In [1]: import numpy as np

In [2]: np.set_printoptions(suppress=True, linewidth=120)

In [3]: X = np.load("test3.npy")

In [4]: X
Out[4]: 
array([[0., 0., 0., 1.],
       [0., 0., 2., 0.],
       [0., 2., 0., 0.],
       [1., 0., 0., 0.]])

In [5]: def softmax(z):
   ...:     e = np.exp(z - z.max(axis=-1, keepdims=True))
   ...:     return e / e.sum(axis=-1, keepdims=True)
   ...: 

In [6]: np.round(softmax(X).sum(axis=1), 3)
Out[6]: array([1., 1., 1., 1.])

In [7]: np.round(softmax(X[2]), 3)
Out[7]: array([0.096, 0.711, 0.096, 0.096])

In [8]: att = X @ X.T / np.sqrt(4)

In [9]: softmax(att).round(6).argmax(axis=1)
Out[9]: array([0, 1, 2, 3])

In [10]: np.round(softmax(att)[2] @ X, 3)
Out[10]: array([0.096, 1.422, 0.193, 0.096])

In [11]: ev, vecs = np.linalg.eigh(X)

In [12]: print(np.round(vecs @ np.diag(ev) @ vecs.T, 3) + 0)
[[0. 0. 0. 1.]
 [0. 0. 2. 0.]
 [0. 2. 0. 0.]
 [1. 0. 0. 0.]]

In [13]: print(np.abs(vecs[:, -1]).round(6).argmax())
1

In [14]: np.round(np.linalg.eigvalsh(X @ X), 3)
Out[14]: array([1., 1., 4., 4.])

In [15]: np.round(vecs.T @ vecs, 3) + 0
Out[15]: 
array([[1., 0., 0., 0.],
       [0., 1., 0., 0.],
       [0., 0., 1., 0.],
       [0., 0., 0., 1.]])

In [16]: (ev > 1e-8).sum(), (ev < -1e-8).sum()
Out[16]: (np.int64(2), np.int64(2))

In [17]: np.round(np.linalg.svd(X, compute_uv=False), 3)
Out[17]: array([2., 2., 1., 1.])

In [18]: mat = np.loadtxt("sample15.csv", delimiter=",")

In [19]: mat
Out[19]: 
array([[ 1.871, -3.407,  2.654],
       [ 1.837, -3.557,  2.412],
       [ 2.143,  0.545,  1.464],
       [ 2.825, -1.147,  2.825],
       [ 0.076,  0.153,  0.024],
       [ 0.871, -1.813,  1.35 ],
       [ 0.065,  0.03 , -0.062],
       [ 0.004, -0.096,  0.18 ],
       [ 2.192,  0.404,  1.512],
       [-0.076, -0.1  , -0.22 ],
       [ 2.78 , -3.081,  3.292],
       [ 0.805,  0.253,  0.526],
       [ 2.896, -1.126,  2.517],
       [ 1.76 , -3.604,  2.588],
       [ 1.664, -3.306,  2.678],
       [ 0.911, -1.736,  1.366],
       [ 1.998, -1.506,  2.147],
       [ 3.895, -2.934,  4.025],
       [ 2.926, -1.061,  2.814],
       [ 0.009,  0.303,  0.029],
       [ 1.894, -1.265,  2.126],
       [ 2.92 , -0.859,  2.898],
       [ 1.884,  0.724,  1.217],
       [ 1.656, -3.293,  2.702],
       [ 1.19 ,  0.186,  0.718],
       [ 0.84 , -1.777,  1.155]])

In [20]: D = np.linalg.norm(mat[:, None] - mat[None], axis=-1)

In [21]: np.unravel_index(D.round(6).argmax(), D.shape)
Out[21]: (np.int64(9), np.int64(17))

In [22]: D.shape
Out[22]: (26, 26)

In [23]: (D + 1e9 * np.eye(26)).round(6).argmin(axis=1)
Out[23]: array([14, 13,  8, 18,  6, 15,  4,  6,  2,  6,  0, 24, 18,  1, 23,  5, 20, 10,  3,  4, 16, 18,  2, 14, 11,  5])

In [24]: np.linalg.matrix_rank(D ** 2)
Out[24]: np.int64(5)
